$ python3 -q
>>> import numpy as np
>>> import numpy.linalg as la
>>> np.set_printoptions(precision=2, suppress=True, linewidth=100)
>>> W0 = np.cumsum(np.array([[1, 1, 0],
...     [0, 1, 0],
...     [1, 2, 2],
...     [1, 1, 0],
...     [2, 0, 0],
...     [2, 0, 0],
...     [0, 1, 1],
...     [1, 0, 2],
...     [1, 2, 2],
...     [2, 2, 0]]), axis=0)
>>> W0
array([[ 1,  1,  0],
       [ 1,  2,  0],
       [ 2,  4,  2],
       [ 3,  5,  2],
       [ 5,  5,  2],
       [ 7,  5,  2],
       [ 7,  6,  3],
       [ 8,  6,  5],
       [ 9,  8,  7],
       [11, 10,  7]])
>>> f = np.array([5, 4, 0])
>>> np.polyval(f, W0[0])
array([9, 9, 0])
>>> np.convolve(W0[0], f)
array([5, 9, 4, 0, 0])
>>> np.cross(W0[0, :3], W0[1, :3])
array([0, 0, 1])
>>> z = W0[:, 2] > np.median(W0[:, 2])
>>> f = W0[z].mean(axis=0) - W0[~z].mean(axis=0)
>>> np.argsort(-np.abs(f).round(6), kind="stable")
array([0, 2, 1])
>>> (((W0 - W0.mean(axis=0)) @ f > 0) == z).mean()
np.float64(0.9)
>>> ((W0 - W0.mean(axis=0)) @ f > 0).astype(int)
array([0, 0, 0, 0, 0, 1, 1, 1, 1, 1])
>>> J = np.loadtxt("w.csv", delimiter=",")
>>> J
array([[-2., -3.,  0.,  0.],
       [-3., -2.,  0.,  0.],
       [ 0.,  0., -2., -3.],
       [ 0.,  0., -3., -2.]])
>>> # 2 groups of indices that never mix
>>> q = J.astype(float).copy()
>>> for j in range(4):
...     q[:, j] -= q[:, :j] @ (q[:, :j].T @ q[:, j])
...     q[:, j] /= la.norm(q[:, j])
... 
>>> q
array([[-0.55, -0.83,  0.  ,  0.  ],
       [-0.83,  0.55,  0.  ,  0.  ],
       [ 0.  ,  0.  , -0.55, -0.83],
       [ 0.  ,  0.  , -0.83,  0.55]])
>>> np.round(q.T @ q, 2) + 0
array([[1., 0., 0., 0.],
       [0., 1., 0., 0.],
       [0., 0., 1., 0.],
       [0., 0., 0., 1.]])
>>> np.round(q.T @ J, 2) + 0
array([[3.61, 3.33, 0.  , 0.  ],
       [0.  , 1.39, 0.  , 0.  ],
       [0.  , 0.  , 3.61, 3.33],
       [0.  , 0.  , 0.  , 1.39]])
>>> J @ J
array([[13., 12.,  0.,  0.],
       [12., 13.,  0.,  0.],
       [ 0.,  0., 13., 12.],
       [ 0.,  0., 12., 13.]])
>>> (J - J.T) / 2
array([[0., 0., 0., 0.],
       [0., 0., 0., 0.],
       [0., 0., 0., 0.],
       [0., 0., 0., 0.]])
>>> rng = np.random.default_rng(40)
>>> z = rng.permutation(4)
>>> other = J[:, z] * rng.choice([-1, 1], 4)
>>> other
array([[-3.,  2.,  0., -0.],
       [-2.,  3.,  0., -0.],
       [ 0., -0., -3.,  2.],
       [ 0., -0., -2.,  3.]])
>>> U, _, Vh = la.svd(J.T @ other)
>>> np.round(U @ Vh, 2) + 0
array([[ 0., -1.,  0.,  0.],
       [ 1.,  0.,  0.,  0.],
       [ 0.,  0.,  0., -1.],
       [ 0.,  0.,  1.,  0.]])
>>> z
array([1, 0, 3, 2])
>>> np.round(la.lstsq(J, other)[0], 2) + 0
array([[ 0., -1.,  0.,  0.],
       [ 1.,  0.,  0.,  0.],
       [ 0.,  0.,  0., -1.],
       [ 0.,  0.,  1.,  0.]])
>>> q, vecs = la.qr(J[:, :2])[0], la.qr(J[:, 2:])[0]
>>> s = la.svd(q.T @ vecs, compute_uv=False)
>>> np.degrees(np.arccos(s.clip(0, 1)))
array([90., 90.])
>>> s.round(2) + 0
array([0., 0.])
>>> np.round(la.norm(q @ q.T - vecs @ vecs.T, 2), 2)
np.float64(1.0)
>>> G = J.T @ J
>>> la.eigvalsh(G)[::-1]
array([25., 25.,  1.,  1.])
>>> la.svd(J, compute_uv=False) ** 2
array([25., 25.,  1.,  1.])
>>> np.trace(G), (J ** 2).sum()
(np.float64(52.0), np.float64(52.0))
>>> G
array([[13., 12.,  0.,  0.],
       [12., 13.,  0.,  0.],
       [ 0.,  0., 13., 12.],
       [ 0.,  0., 12., 13.]])
>>> la.matrix_rank(G)
np.int64(4)
>>> np.diag(G)
array([13., 13., 13., 13.])
>>> (J @ J.T).shape
(4, 4)
>>> q, _ = la.qr(np.array([[1.6, -0.7], [0.3, 0.2]]))
>>> mat = q[:, :2]
>>> mat
array([[-0.98, -0.18],
       [-0.18,  0.98]])
>>> # symmetric, so the eigenvalues are real
>>> q = mat.astype(float).copy()
>>> for j in range(2):
...     q[:, j] -= q[:, :j] @ (q[:, :j].T @ q[:, j])
...     q[:, j] /= la.norm(q[:, j])
... 
>>> np.round(q.T @ q, 2) + 0
array([[1., 0.],
       [0., 1.]])
>>> evals, vecs = la.eig(mat)
>>> np.sort(la.eigvals(mat.T))
array([-1.,  1.])
>>> z = rng.permutation(2)
>>> other = mat[:, z] * rng.choice([-1, 1], 2)
>>> other
array([[ 0.98, -0.18],
       [ 0.18,  0.98]])
>>> U, _, Vh = la.svd(mat.T @ other)
>>> np.round(la.lstsq(mat, other)[0], 2) + 0
array([[-1.,  0.],
       [ 0.,  1.]])
>>> np.round(U @ Vh, 2) + 0
array([[-1.,  0.],
       [ 0.,  1.]])
>>> hat = np.triu(np.array([[1, 0, -2, -2], [1, -1, 1, 1], [2, -2, 2, 2], [-1, 2, 1, 2]]), 1) + np.eye(4)
>>> other = hat @ J @ la.inv(hat)
>>> round(float(la.det(other)), 2)
25.0
>>> np.trace(other), np.trace(J)
(np.float64(-8.0), np.float64(-8.0))
>>> la.matrix_rank(other)
np.int64(4)
>>> hat @ J - J @ hat
array([[ 0.,  0.,  9.,  9.],
       [ 0.,  0., -9., -9.],
       [ 0.,  0., -6.,  0.],
       [ 0.,  0.,  0.,  6.]])
>>> np.poly(other)
array([  1.,   8.,   6., -40.,  25.])
>>> vec = np.array([2, 6])
>>> mat * vec
array([[-1.97, -1.11],
       [-0.37,  5.9 ]])
>>> (mat @ vec).argmax()
np.int64(1)
>>> data = np.array([[2, 0, 0], [2, 0, 1], [0, -2, 0], [-2, 2, -1], [0, 0, 2]]) * (rng.random((5, 3)) < 0.3)
>>> data
array([[ 0,  0,  0],
       [ 0,  0,  1],
       [ 0,  0,  0],
       [-2,  0, -1],
       [ 0,  0,  2]])
>>> # row 2 repeats row 0
>>> blk = np.stack([data, 3 * data, data[::-1]])
>>> la.matrix_rank(blk.reshape(3, -1))
np.int64(2)
>>> la.matrix_rank(blk)
array([2, 2, 2])
>>> U, s, Vh = la.svd(data)
>>> np.argmax(s[:-1] / (s[1:] + 1e-6)) + 1
np.int64(2)
>>> other = U[:, :2] @ np.diag(s[:2]) @ Vh[:2]
>>> round(la.norm(data - other, 2), 2), s[2]
(np.float64(0.0), np.float64(0.0))
>>> la.matrix_rank(other)
np.int64(2)
